>>> import numpy as np
>>> np.set_printoptions(precision=2, suppress=True, linewidth=140, floatmode="fixed")
>>> data = np.load("w.npy")
>>> print(data)
[[ 2  0  0]
 [ 5 -4  0]
 [-1 -1 -5]]
>>> # triangular: eigenvalues sit on the diagonal
>>> rng = np.random.default_rng(406468)
>>> z = rng.permutation(3)
>>> print(z)
[1 2 0]
>>> B = data[z][:, z]
>>> print(round(float(np.linalg.det(B)), 2), np.round(np.linalg.det(data[z]), 2))
40.0 40.0
>>> print(np.trace(B))
-7
>>> print(np.allclose(B, data))
False
>>> B = np.linalg.inv(data)
>>> print(np.round(np.linalg.det(data) * B, 2) + 0)
[[ 20.00   0.00   0.00]
 [ 25.00 -10.00   0.00]
 [ -9.00   2.00  -8.00]]
>>> print(np.round(data @ B, 2) + 0)
[[1.00 0.00 0.00]
 [0.00 1.00 0.00]
 [0.00 0.00 1.00]]
>>> print(round(float(np.linalg.det(data) * np.linalg.det(B)), 2))
1.0
>>> print(np.round(np.linalg.slogdet(data)[0], 2))
1.0
>>> print(np.allclose(B, data.T))
False
>>> print(round(float(np.linalg.cond(data)), 2))
5.67
>>> print(B.round(2) + 0)
[[ 0.50  0.00  0.00]
 [ 0.62 -0.25  0.00]
 [-0.22  0.05 -0.20]]
>>> print(np.linalg.norm(data, axis=1))
[2.00 6.40 5.20]
>>> print(round(np.linalg.norm(data[2], 1), 2), np.round(np.linalg.norm(data[2], np.inf), 2))
7.0 5.0
>>> print(round(np.linalg.norm(data, 1), 2), round(float(np.linalg.norm(data, np.inf)), 2))
8.0 9.0
>>> print(np.round(np.linalg.norm(data) ** 2 / np.linalg.norm(data, 2) ** 2, 2))
1.65
>>> B = data / np.linalg.norm(data, axis=1, keepdims=True)
>>> C2 = B @ B.T
>>> print(np.argwhere(np.triu(np.abs(C2) > 0.95, 1)))
[]
>>> print(np.linalg.norm(B, axis=1))
[1.00 1.00 1.00]
>>> print(round(np.degrees(np.arccos(np.clip(C2[0, 2], -1, 1))), 2))
101.1
>>> print(C2)
[[ 1.00  0.78 -0.19]
 [ 0.78  1.00 -0.03]
 [-0.19 -0.03  1.00]]
>>> print((np.abs(C2) > 0.9).astype(int))
[[1 0 0]
 [0 1 0]
 [0 0 1]]
>>> mat = np.diag(np.array([1, 3, 2]))
>>> print(mat)
[[1 0 0]
 [0 3 0]
 [0 0 2]]
>>> # splits into 3 blocks
>>> q, V = np.linalg.qr(mat[:, :1])[0], np.linalg.qr(mat[:, 1:])[0]
>>> sv = np.linalg.svd(q.T @ V, compute_uv=False)
>>> print(sv)
[0.00]
>>> print(round(np.linalg.norm(q @ q.T - V @ V.T, 2), 2))
1.0
>>> print((sv > 0.9).sum())
0
